$ python3 -q
>>> import numpy as np
>>> np.set_printoptions(precision=2, suppress=True, linewidth=100)
>>> F = np.load("layer14.npy")
>>> F
array([[ 1,  4, -3],
       [ 1,  2,  3],
       [ 3, -1,  0]])
>>> np.linalg.eigvals(F)
array([-0.56+3.78j, -0.56-3.78j,  4.11+0.j  ])
>>> round(np.linalg.det(F[::-1]), 2)
np.float64(-60.0)
>>> np.poly(F)
array([  1.,  -3.,  10., -60.])
>>> np.einsum("ij,ji->", F, F)
np.int64(-11)
>>> np.einsum("ii->", F)
np.int64(3)
>>> round(float(np.linalg.eigvals(F).sum().real), 2)
3.0
>>> other = np.linalg.inv(F)
>>> np.round(F @ other, 2) + 0
array([[1., 0., 0.],
       [0., 1., 0.],
       [0., 0., 1.]])
>>> np.allclose(other, F.T)
False
>>> r0 = np.array([6, -2, -3])
>>> other = F + np.outer(r0, np.eye(3)[2])
>>> other
array([[ 1.,  4.,  3.],
       [ 1.,  2.,  1.],
       [ 3., -1., -3.]])
>>> round(np.linalg.det(other) / np.linalg.det(F), 2), np.round(1 + np.linalg.solve(F, r0)[2], 2)
(np.float64(-0.03), np.float64(-0.03))
>>> vals, evecs = np.linalg.eig(other)
>>> np.round(np.prod(vals), 2)
np.float64(-2.0)
>>> np.sort(np.linalg.eigvals(other.T))
array([-4.41,  0.11,  4.31])
>>> vals
array([-4.41,  4.31,  0.11])
>>> np.round(other @ evecs[:, 0] - vals[0] * evecs[:, 0], 2) + 0
array([0., 0., 0.])
>>> np.sort(np.linalg.eigvals(np.linalg.inv(other)))
array([-0.23,  0.23,  9.49])
>>> M = np.load("run17.npy")
>>> M
array([[  0,   0,   0,   0],
       [  5,   4,   0,   5],
       [-10,  -8,   0, -10]])
>>> [round(float(x), 2) for x in np.linalg.svd(M, compute_uv=False)[:3]]
[18.17, 0.0, 0.0]
>>> np.linalg.cond(M) > 100
np.True_
>>> r = np.linalg.matrix_rank(M)
>>> r
np.int64(1)
>>> N = np.linalg.svd(M)[2][r:].T
>>> np.round(M @ N, 2) + 0
array([[0., 0., 0.],
       [0., 0., 0.],
       [0., 0., 0.]])
>>> N @ N.T
array([[ 0.62, -0.3 ,  0.  , -0.38],
       [-0.3 ,  0.76,  0.  , -0.3 ],
       [ 0.  ,  0.  ,  1.  ,  0.  ],
       [-0.38, -0.3 ,  0.  ,  0.62]])
>>> [int(np.linalg.matrix_rank(np.delete(M, i, axis=0))) for i in range(3)]
[1, 1, 1]
>>> N.shape
(4, 3)
>>> np.linalg.matrix_rank(M.T @ M), np.linalg.matrix_rank(M @ M.T)
(np.int64(1), np.int64(1))
>>> arr = np.array([[5.0, 1.0, 4.0], [-4.0, -5.0, 0.0], [0.0, 0.0, -3.0]])
>>> def softmax(z):
...     e = np.exp(z - z.max(axis=-1, keepdims=True))
...     return e / e.sum(axis=-1, keepdims=True)
... 
>>> np.round(softmax(M[2] + 3), 2) + 0
array([0., 0., 1., 0.])
>>> S = M @ M.T / np.sqrt(4)
>>> softmax(S).round(6).argmax(axis=1)
array([0, 1, 2])
>>> np.round(softmax(S + np.triu(np.full(S.shape, -np.inf), 1)), 2) + 0
array([[1., 0., 0.],
       [0., 1., 0.],
       [0., 0., 1.]])
>>> other = np.array([[9, 9, 3], [-9, 7, 2], [7, -9, 8]])
>>> np.linalg.matrix_rank(arr @ other)
np.int64(3)
>>> np.einsum("ik,kj->ji", arr, other)
array([[ 64.,   9., -21.],
       [ 16., -71.,  27.],
       [ 49., -22., -24.]])
>>> arr @ other
array([[ 64.,  16.,  49.],
       [  9., -71., -22.],
       [-21.,  27., -24.]])
>>> np.einsum("ik,kj->ij", arr, other)
array([[ 64.,  16.,  49.],
       [  9., -71., -22.],
       [-21.,  27., -24.]])
>>> np.vstack([arr, other.T]).shape
(6, 3)
>>> cent = np.array([[2, 1, 1], [2, -2, 0], [1, 1, 1]])
>>> rng = np.random.default_rng(2111)
>>> J = (rng.random((11, 3)) < 0.25) @ cent
>>> J
array([[ 0,  0,  0],
       [ 0,  0,  0],
       [ 0,  0,  0],
       [ 0,  0,  0],
       [ 0,  0,  0],
       [ 0,  0,  0],
       [ 0,  0,  0],
       [ 1,  1,  1],
       [ 2,  1,  1],
       [ 2, -2,  0],
       [ 2,  1,  1]])
>>> # row 1 repeats row 0
>>> np.linalg.matrix_rank(J, rtol=0.1)
np.int64(2)
>>> round(np.linalg.norm(J, 2) / np.linalg.norm(J), 2)
np.float64(0.82)
>>> x0 = np.array([2, 0, 1])
>>> rhs = J @ x0
>>> c, lr = np.zeros(3), 1 / np.linalg.norm(J, 2) ** 2
>>> for i in range(6):
...     c -= lr * J.T @ (J @ c - rhs)
...     if i % 2 == 0: print(i, round(np.linalg.norm(J @ c - rhs), 2))
... 
0 0.7
2 0.21
4 0.09
>>> np.round(np.linalg.cond(J), 2)
np.float64(14.93)
>>> data = np.load("w.npy")
>>> data
array([[ 10.67, -10.9 ,  -1.71],
       [ -9.33,  -0.48,   5.17],
       [  4.06,   7.53,  -6.88],
       [ 10.52,  21.42, -16.15],
       [ -0.35,  -0.21,  -6.49],
       [ 10.13,  -9.14, -12.79],
       [ -2.56, -26.58,  13.9 ],
       [  7.75,  -3.65,  19.31],
       [ -0.95,  23.52,  14.65],
       [  2.92,  21.27,   7.8 ],
       [-31.03,  22.  ,  -4.22],
       [ 14.91,  -3.69,  -3.09],
       [-15.19,  13.37,   0.85],
       [  9.67, -17.76,  -0.07],
       [-13.06, -20.55, -12.16],
       [-24.77,   8.12, -15.64],
       [-25.  ,  -4.32,   7.56],
       [ 17.37,  10.88,  -0.64],
       [ 12.66,  -7.05,   9.25],
       [-30.1 ,  34.74, -12.08],
       [ 13.8 , -30.07,   9.28],
       [ 21.25,   9.61,   8.02]])
>>> theta = np.radians(120)
>>> R = np.eye(3)
>>> R[0, 0] = R[1, 1] = np.cos(theta)
>>> R[0, 1], R[1, 0] = -np.sin(theta), np.sin(theta)
>>> R
array([[-0.5 , -0.87,  0.  ],
       [ 0.87, -0.5 ,  0.  ],
       [ 0.  ,  0.  ,  1.  ]])
>>> other = F @ R.T
>>> np.allclose(np.linalg.norm(F, axis=1), np.linalg.norm(other, axis=1))
True
>>> other
array([[-3.96, -1.13, -3.  ],
       [-2.23, -0.13,  3.  ],
       [-0.63,  3.1 ,  0.  ]])
>>> x0 = np.array([2, -2, 1])
>>> rhs = other @ x0
>>> c, lr = np.zeros(3), 1 / np.linalg.norm(other, 2) ** 2
>>> for i in range(20):
...     c -= lr * other.T @ (other @ c - rhs)
...     if i % 5 == 0: print(i, round(np.linalg.norm(other @ c - rhs), 2))
... 
0 4.9
5 0.46
10 0.04
15 0.0
>>> round(float(np.linalg.cond(other)), 2)
1.64
>>> c
array([ 2., -2.,  1.])
>>> A = np.loadtxt("case16.csv", delimiter=",")
>>> A
array([[ 0.62,  0.92, -0.58],
       [ 0.64,  0.69, -0.37],
       [ 0.98,  0.93, -0.69],
       [-0.87, -0.5 ,  0.32],
       [-0.12, -0.87,  0.47],
       [-0.78, -0.95,  0.65],
       [-0.9 , -0.19,  0.21],
       [ 0.69, -0.54,  0.15],
       [ 0.88,  0.8 , -0.49],
       [-1.  , -1.  ,  0.91],
       [ 0.38, -0.84,  0.4 ],
       [-0.85, -0.39,  0.26],
       [ 0.94,  0.98, -0.79],
       [ 0.98,  0.99, -0.83],
       [ 0.83,  0.68, -0.4 ],
       [-0.41, -0.54,  0.26],
       [ 0.69,  0.58, -0.32],
       [ 0.08,  0.43, -0.18],
       [ 0.27,  0.32, -0.15],
       [-0.86, -0.74,  0.45],
       [ 0.98,  0.94, -0.7 ]])
>>> Ac = A - A.mean(axis=0)
>>> U, s, vt = np.linalg.svd(Ac, full_matrices=False)
>>> np.abs(vt[0]).argmax()
np.int64(1)
>>> np.round((s ** 2).sum() ** 2 / (s ** 4).sum(), 2)
np.float64(1.2)
>>> G = np.cov(data, rowvar=False)
>>> G
array([[258.23, -92.1 ,  44.33],
       [-92.1 , 297.52, -41.52],
       [ 44.33, -41.52, 106.88]])
>>> np.argwhere(np.triu(np.abs(np.corrcoef(data.T)) > 0.8, 1))
array([], shape=(0, 2), dtype=int64)
>>> np.linalg.eigvalsh(G)[::-1]
array([385.07, 184.42,  93.13])
>>> r0 = np.array([-2, -2, 0, -1]) + 0.5
>>> W0 = np.eye(4) - 2 * np.outer(r0, r0) / (r0 @ r0)
>>> W0
array([[ 0.1, -0.9,  0.3, -0.3],
       [-0.9,  0.1,  0.3, -0.3],
       [ 0.3,  0.3,  0.9,  0.1],
       [-0.3, -0.3,  0.1,  0.9]])
>>> # orthonormal columns
>>> z = A[:, 0] > np.median(A[:, 0])
>>> r0 = A[z].mean(axis=0) - A[~z].mean(axis=0)
>>> z.astype(int)
array([1, 1, 1, 0, 0, 0, 0, 1, 1, 0, 0, 0, 1, 1, 1, 0, 1, 0, 0, 0, 1])
>>> r0
array([ 1.28,  1.18, -0.83])
>>> round(float((((A - A.mean(axis=0)) @ r0 > 0) == z).mean()), 2)
0.86
>>> ((A - A.mean(axis=0)) @ r0 > 0).astype(int)
array([1, 1, 1, 0, 0, 0, 0, 0, 1, 0, 0, 0, 1, 1, 1, 0, 1, 1, 1, 0, 1])
>>> other = np.linalg.inv(W0)
>>> round(np.linalg.slogdet(W0)[0], 2)
np.float64(-1.0)
>>> (np.abs(other) > 1e-9).astype(int)
array([[1, 1, 1, 1],
       [1, 1, 1, 1],
       [1, 1, 1, 1],
       [1, 1, 1, 1]])
>>> other
array([[ 0.1, -0.9,  0.3, -0.3],
       [-0.9,  0.1,  0.3, -0.3],
       [ 0.3,  0.3,  0.9,  0.1],
       [-0.3, -0.3,  0.1,  0.9]])
>>> np.round(W0 @ other, 2) + 0
array([[1., 0., 0., 0.],
       [0., 1., 0., 0.],
       [0., 0., 1., 0.],
       [0., 0., 0., 1.]])
>>> round(W0[:, 3] @ W0[:, 1], 2)
np.float64(0.0)
>>> np.round(W0.T @ W0, 2) + 0
array([[1., 0., 0., 0.],
       [0., 1., 0., 0.],
       [0., 0., 1., 0.],
       [0., 0., 0., 1.]])
>>> np.linalg.norm(W0, axis=0)
array([1., 1., 1., 1.])
>>> (W0 - W0.T) / 2
array([[0., 0., 0., 0.],
       [0., 0., 0., 0.],
       [0., 0., 0., 0.],
       [0., 0., 0., 0.]])
>>> np.trace(W0)
np.float64(2.0)
>>> np.linalg.matrix_power(W0, 3)
array([[ 0.1, -0.9,  0.3, -0.3],
       [-0.9,  0.1,  0.3, -0.3],
       [ 0.3,  0.3,  0.9,  0.1],
       [-0.3, -0.3,  0.1,  0.9]])
>>> np.allclose(W0 @ W0.T, W0.T @ W0)
True
>>> np.sort(np.abs(np.linalg.eigvals(W0)))
array([1., 1., 1., 1.])
>>> vals, evecs = np.linalg.eigh(W0)
>>> x0 = np.array([0, 0, 0, 3])
>>> np.abs(W0).sum(axis=1).max(), np.round(np.abs(vals).max(), 2)
(np.float64(1.6), np.float64(1.0))
>>> evecs * np.maximum(vals, 0) @ evecs.T
array([[ 0.55, -0.45,  0.15, -0.15],
       [-0.45,  0.55,  0.15, -0.15],
       [ 0.15,  0.15,  0.95,  0.05],
       [-0.15, -0.15,  0.05,  0.95]])
>>> np.linalg.eigvalsh(W0[1:, 1:])
array([-0.1,  1. ,  1. ])
>>> E = np.loadtxt("a.csv", delimiter=",")
>>> E
array([[-2., -1.,  6., -4.],
       [-1.,  6.,  1., -6.],
       [ 6.,  1., -2.,  6.],
       [-4., -6.,  6., -8.]])
>>> # symmetric, so the eigenvalues are real
>>> vals, evecs = np.linalg.eig(E)
>>> np.sort(np.linalg.eigvals(np.linalg.inv(E)))
array([-0.48, -0.06,  0.12,  0.24])
>>> np.sort(np.linalg.eigvals(E @ E))
array([  4.34,  16.77,  70.21, 268.68])
